% python3 -q
>>> import numpy as np
>>> np.set_printoptions(precision=4, suppress=True, linewidth=140)
>>> A = np.load("test0.npy")
>>> A
array([[  1.3508,  -2.2391,  20.8487, -19.7857, -10.0424,  -4.6555],
       [-20.4163,   4.8704, -11.5809,   0.6867,  14.5671,   0.7745],
       [ 12.7387,  -3.741 ,  14.9002,  -7.9297, -12.6243,  -2.0972],
       [-20.7775,   4.687 ,  -9.0793,  -1.7236,  13.5295,   0.1871],
       [-25.265 ,   6.5066, -18.1138,   4.6779,  19.7872,   1.7071],
       [  5.8327,  -0.632 ,  -2.9491,   6.004 ,  -1.1509,   1.3236],
       [ 18.3372,  -3.9982,   4.6829,   5.01  , -10.7912,   0.7137],
       [ -3.1569,  -1.1975,  19.0108, -20.5775,  -7.1145,  -4.7312],
       [ -4.4514,   0.5516,   5.3422,  -7.376 ,  -0.2531,  -1.5436],
       [ 12.8566,  -3.6883,  14.9227,  -7.9529, -12.6324,  -2.3089],
       [-11.6346,   3.976 , -19.6376,  13.3572,  14.2658,   3.3107],
       [ -1.3743,   0.3364,  -2.2627,   1.7161,   1.5618,   0.4282],
       [ 10.6525,  -2.2892,   3.3845,   2.3417,  -6.5673,   0.3268],
       [  3.9429,  -1.0609,   4.1724,  -2.0656,  -3.7305,  -0.6174]])
>>> idx = A[:, 1] > np.median(A[:, 1])
>>> r0 = A[idx].mean(axis=0) - A[~idx].mean(axis=0)
>>> np.argsort(-np.abs(r0).round(6), kind="stable")
array([2, 0, 4, 3, 1, 5])
>>> C2 = np.cov(A, rowvar=False)
>>> np.polyfit(A[:, 1], A[:, 5], 1)
array([ 0.3605, -0.5666])
>>> np.median(A, axis=0)
array([-0.0118, -0.8464,  3.7784, -0.5185, -2.4407,  0.257 ])
>>> E = np.array([[3, 2, 1, 2, 2, 2, 1],
...     [2, 3, 2, 1, 2, 2, 2],
...     [1, 2, 3, 2, 1, 2, 2],
...     [2, 1, 2, 3, 2, 1, 2],
...     [2, 2, 1, 2, 3, 2, 1],
...     [2, 2, 2, 1, 2, 3, 2],
...     [1, 2, 2, 2, 1, 2, 3]])
>>> E
array([[3, 2, 1, 2, 2, 2, 1],
       [2, 3, 2, 1, 2, 2, 2],
       [1, 2, 3, 2, 1, 2, 2],
       [2, 1, 2, 3, 2, 1, 2],
       [2, 2, 1, 2, 3, 2, 1],
       [2, 2, 2, 1, 2, 3, 2],
       [1, 2, 2, 2, 1, 2, 3]])
>>> evals, vecs = np.linalg.eigh(E)
>>> vec = np.array([2, 3, -3, 2, 3, -1, 0])
>>> (np.sign(vecs[:, -1].round(6)) == np.sign(vecs[0, -1].round(6))).astype(int)
array([1, 1, 1, 1, 1, 1, 1])
>>> np.linalg.eigvalsh(E[1:, 1:])
array([-0.4142,  1.    ,  1.    ,  2.3096,  2.4142, 11.6904])
>>> np.round(vec @ E @ vec / (vec @ vec), 4), np.round(evals[0], 4), np.round(evals[-1], 4)
(np.float64(3.6111), np.float64(-0.6675), np.float64(13.3027))
>>> np.abs(E).sum(axis=1).max(), np.round(np.abs(evals).max(), 4)
(np.int64(14), np.float64(13.3027))
